% ipython --no-banner

In [1]: import numpy as np

In [2]: import numpy.linalg as la

In [3]: np.set_printoptions(precision=1, suppress=True, linewidth=120, legacy="1.25")

In [4]: F = np.load("w.npy")

In [5]: F
Out[5]: 
array([[ 0.6,  0. ,  3. ,  5.6,  5.4],
       [-1.6,  0. ,  3. ,  7.1,  3.9],
       [-3.4,  0. ,  3. ,  8.3,  2.7],
       [-0.8,  0. ,  3. ,  6.5,  4.5],
       [-2.3,  0. ,  3. ,  7.5,  3.5],
       [-3.7,  0. ,  3. ,  8.5,  2.5],
       [-1.1,  0. ,  3. ,  6.7,  4.3],
       [ 3.8,  0. ,  3. ,  3.5,  7.5],
       [-6.3,  0. ,  3. , 10.2,  0.8],
       [-4.7,  0. ,  3. ,  9.1,  1.9],
       [ 0. ,  0. ,  3. ,  6. ,  5. ],
       [ 1.6,  0. ,  3. ,  4.9,  6.1],
       [-0.5,  0. ,  3. ,  6.3,  4.7],
       [-0.4,  0. ,  3. ,  6.3,  4.7],
       [-3.9,  0. ,  3. ,  8.6,  2.4],
       [ 0.1,  0. ,  3. ,  5.9,  5.1]])

In [6]: # rows and columns are dependent

In [7]: Uu, sv, VT = la.svd(F)

In [8]: sv.round(1) + 0
Out[8]: array([35. , 13. ,  0.1,  0. ,  0. ])

In [9]: A2 = Uu[:, :3] @ np.diag(sv[:3]) @ VT[:3]

In [10]: round(float(np.abs(F - A2).max()), 1)
Out[10]: 0.0

In [11]: la.matrix_rank(F, rtol=0.05)
Out[11]: 2

In [12]: def softmax(z):
    ...:     e = np.exp(z - z.max(axis=-1, keepdims=True))
    ...:     return e / e.sum(axis=-1, keepdims=True)
    ...: 

In [13]: np.round(softmax(F[5]), 1) + 0
Out[13]: array([0., 0., 0., 1., 0.])

In [14]: softmax(F).sum(axis=1)
Out[14]: array([1., 1., 1., 1., 1., 1., 1., 1., 1., 1., 1., 1., 1., 1., 1., 1.])

In [15]: scores = F @ F.T / np.sqrt(5)

In [16]: softmax(scores)[5] @ F
Out[16]: array([-6.3,  0. ,  3. , 10.2,  0.8])

In [17]: r0, g = F[1], F[4]

In [18]: np.round(r0 @ r0, 1)
Out[18]: 77.2

In [19]: round(float(r0 @ g), 1)
Out[19]: 79.6

In [20]: pr = (r0 @ g) / (r0 @ r0) * r0

In [21]: pr
Out[21]: array([-1.6,  0. ,  3.1,  7.3,  4. ])

In [22]: la.lstsq(F[:-1].T, F[-1])[2]
Out[22]: 3

In [23]: np.round(np.trace(la.pinv(F) @ F), 1)
Out[23]: 3.0

In [24]: np.round(F @ la.pinv(F) @ F, 1) + 0
Out[24]: 
array([[ 0.6,  0. ,  3. ,  5.6,  5.4],
       [-1.6,  0. ,  3. ,  7.1,  3.9],
       [-3.4,  0. ,  3. ,  8.3,  2.7],
       [-0.8,  0. ,  3. ,  6.5,  4.5],
       [-2.3,  0. ,  3. ,  7.5,  3.5],
       [-3.7,  0. ,  3. ,  8.5,  2.5],
       [-1.1,  0. ,  3. ,  6.7,  4.3],
       [ 3.8,  0. ,  3. ,  3.5,  7.5],
       [-6.3,  0. ,  3. , 10.2,  0.8],
       [-4.7,  0. ,  3. ,  9.1,  1.9],
       [ 0. ,  0. ,  3. ,  6. ,  5. ],
       [ 1.6,  0. ,  3. ,  4.9,  6.1],
       [-0.5,  0. ,  3. ,  6.3,  4.7],
       [-0.4,  0. ,  3. ,  6.3,  4.7],
       [-3.9,  0. ,  3. ,  8.6,  2.4],
       [ 0.1,  0. ,  3. ,  5.9,  5.1]])

In [25]: np.allclose(F[:-1].T @ la.lstsq(F[:-1].T, F[-1])[0], F[-1])
Out[25]: True

In [26]: np.abs(np.diag(la.qr(F)[1])) > 1e-9
Out[26]: array([ True, False,  True,  True, False])

In [27]: M = np.load("test9.npy")

In [28]: M
Out[28]: 
array([[ 2, -2, -2,  0, -2, -2,  0, -2, -1],
       [ 0, -1,  0,  0,  1,  2, -1, -1, -1],
       [ 0,  0,  1,  2, -1,  1,  1, -2,  1],
       [ 0,  0,  0,  0,  2,  0, -2,  2, -2],
       [ 0,  0,  0,  0,  1, -2,  2,  2, -1],
       [ 0,  0,  0,  0,  0, -2,  2,  0,  0],
       [ 0,  0,  0,  0,  0,  0, -2, -2,  2],
       [ 0,  0,  0,  0,  0,  0,  0,  1,  2],
       [ 0,  0,  0,  0,  0,  0,  0,  0, -1]])

In [29]: la.matrix_rank(M, rtol=0.1)
Out[29]: 7

In [30]: A = np.loadtxt("case5.csv", delimiter=",")

In [31]: A.round(1) + 0
Out[31]: 
array([[ 0.8, -0.1, -0.5,  0. ,  0.4],
       [-0.1,  0.9, -0.3,  0. ,  0.2],
       [-0.5, -0.3,  0. ,  0.1,  0.8],
       [ 0. ,  0. ,  0.1,  1. , -0.1],
       [ 0.4,  0.2,  0.8, -0.1,  0.3]])

In [32]: # keeps lengths

In [33]: rng = np.random.default_rng(367051)

In [34]: z = rng.permutation(5)

In [35]: z
Out[35]: array([4, 3, 0, 1, 2])

In [36]: A2 = A[z][:, z]

In [37]: np.trace(A2)
Out[37]: 3.0

In [38]: np.round(np.diag(A2), 1) + 0
Out[38]: array([0.3, 1. , 0.8, 0.9, 0. ])

In [39]: np.sort(np.abs(la.eigvals(A2)))
Out[39]: array([1., 1., 1., 1., 1.])

In [40]: np.round(softmax(10 * A[1]), 1) + 0
Out[40]: array([0., 1., 0., 0., 0.])

In [41]: softmax(A[1])
Out[41]: array([0.1, 0.4, 0.1, 0.2, 0.2])

In [42]: softmax(A).sum(axis=1)
Out[42]: array([1., 1., 1., 1., 1.])

In [43]: scores = A @ A.T / np.sqrt(5)

In [44]: np.round(softmax(scores)[1] @ A, 1) + 0
Out[44]: array([0.1, 0.2, 0. , 0.2, 0.3])

In [45]: softmax(scores).round(6).argmax(axis=1)
Out[45]: array([0, 1, 2, 3, 4])

In [46]: softmax(scores)
Out[46]: 
array([[0.3, 0.2, 0.2, 0.2, 0.2],
       [0.2, 0.3, 0.2, 0.2, 0.2],
       [0.2, 0.2, 0.3, 0.2, 0.2],
       [0.2, 0.2, 0.2, 0.3, 0.2],
       [0.2, 0.2, 0.2, 0.2, 0.3]])

In [47]: [round(float(la.det(A[:i, :i])), 2) + 0 for i in range(1, 6)]
Out[47]: [0.79, 0.71, -0.31, -0.32, -1.0]

In [48]: z = rng.permutation(9)

In [49]: z
Out[49]: array([1, 7, 3, 8, 6, 2, 5, 4, 0])

In [50]: A2 = M[z][:, z]

In [51]: A2
Out[51]: 
array([[-1, -1,  0, -1, -1,  0,  2,  1,  0],
       [ 0,  1,  0,  2,  0,  0,  0,  0,  0],
       [ 0,  2,  0, -2, -2,  0,  0,  2,  0],
       [ 0,  0,  0, -1,  0,  0,  0,  0,  0],
       [ 0, -2,  0,  2, -2,  0,  0,  0,  0],
       [ 0, -2,  2,  1,  1,  1,  1, -1,  0],
       [ 0,  0,  0,  0,  2,  0, -2,  0,  0],
       [ 0,  2,  0, -1,  2,  0, -2,  1,  0],
       [-2, -2,  0, -1,  0, -2, -2, -2,  2]])

In [52]: round(la.det(A2), 1), np.round(la.det(M[z]), 1)
Out[52]: (0.0, 0.0)

In [53]: np.round(A.T @ A, 1) + 0
Out[53]: 
array([[1., 0., 0., 0., 0.],
       [0., 1., 0., 0., 0.],
       [0., 0., 1., 0., 0.],
       [0., 0., 0., 1., 0.],
       [0., 0., 0., 0., 1.]])

In [54]: la.norm(A, axis=0)
Out[54]: array([1., 1., 1., 1., 1.])

In [55]: np.round(A @ A.T, 1) + 0
Out[55]: 
array([[1., 0., 0., 0., 0.],
       [0., 1., 0., 0., 0.],
       [0., 0., 1., 0., 0.],
       [0., 0., 0., 1., 0.],
       [0., 0., 0., 0., 1.]])

In [56]: np.round(la.pinv(A), 1) + 0
Out[56]: 
array([[ 0.8, -0.1, -0.5,  0. ,  0.4],
       [-0.1,  0.9, -0.3,  0. ,  0.2],
       [-0.5, -0.3,  0. ,  0.1,  0.8],
       [ 0. ,  0. ,  0.1,  1. , -0.1],
       [ 0.4,  0.2,  0.8, -0.1,  0.3]])

In [57]: E = np.loadtxt("sample18.csv", delimiter=",")

In [58]: E
Out[58]: 
array([[3., 0., 0., 0., 0., 0., 0., 0., 0., 0.],
       [0., 3., 2., 2., 2., 2., 0., 0., 2., 2.],
       [0., 2., 3., 2., 2., 2., 0., 0., 2., 2.],
       [0., 2., 2., 3., 2., 2., 0., 0., 2., 2.],
       [0., 2., 2., 2., 3., 2., 0., 0., 2., 2.],
       [0., 2., 2., 2., 2., 3., 0., 0., 2., 2.],
       [0., 0., 0., 0., 0., 0., 3., 2., 0., 0.],
       [0., 0., 0., 0., 0., 0., 2., 3., 0., 0.],
       [0., 2., 2., 2., 2., 2., 0., 0., 3., 2.],
       [0., 2., 2., 2., 2., 2., 0., 0., 2., 3.]])

In [59]: # 3 blocks once reordered

In [60]: Lm = la.cholesky(E)

In [61]: Lm @ Lm.T
Out[61]: 
array([[3., 0., 0., 0., 0., 0., 0., 0., 0., 0.],
       [0., 3., 2., 2., 2., 2., 0., 0., 2., 2.],
       [0., 2., 3., 2., 2., 2., 0., 0., 2., 2.],
       [0., 2., 2., 3., 2., 2., 0., 0., 2., 2.],
       [0., 2., 2., 2., 3., 2., 0., 0., 2., 2.],
       [0., 2., 2., 2., 2., 3., 0., 0., 2., 2.],
       [0., 0., 0., 0., 0., 0., 3., 2., 0., 0.],
       [0., 0., 0., 0., 0., 0., 2., 3., 0., 0.],
       [0., 2., 2., 2., 2., 2., 0., 0., 3., 2.],
       [0., 2., 2., 2., 2., 2., 0., 0., 2., 3.]])

In [62]: round(np.prod(np.diag(Lm)) ** 2, 1), round(la.det(E), 1)
Out[62]: (225.0, 225.0)

In [63]: Lm
Out[63]: 
array([[1.7, 0. , 0. , 0. , 0. , 0. , 0. , 0. , 0. , 0. ],
       [0. , 1.7, 0. , 0. , 0. , 0. , 0. , 0. , 0. , 0. ],
       [0. , 1.2, 1.3, 0. , 0. , 0. , 0. , 0. , 0. , 0. ],
       [0. , 1.2, 0.5, 1.2, 0. , 0. , 0. , 0. , 0. , 0. ],
       [0. , 1.2, 0.5, 0.3, 1.1, 0. , 0. , 0. , 0. , 0. ],
       [0. , 1.2, 0.5, 0.3, 0.3, 1.1, 0. , 0. , 0. , 0. ],
       [0. , 0. , 0. , 0. , 0. , 0. , 1.7, 0. , 0. , 0. ],
       [0. , 0. , 0. , 0. , 0. , 0. , 1.2, 1.3, 0. , 0. ],
       [0. , 1.2, 0.5, 0.3, 0.3, 0.2, 0. , 0. , 1.1, 0. ],
       [0. , 1.2, 0.5, 0.3, 0.3, 0.2, 0. , 0. , 0.2, 1.1]])
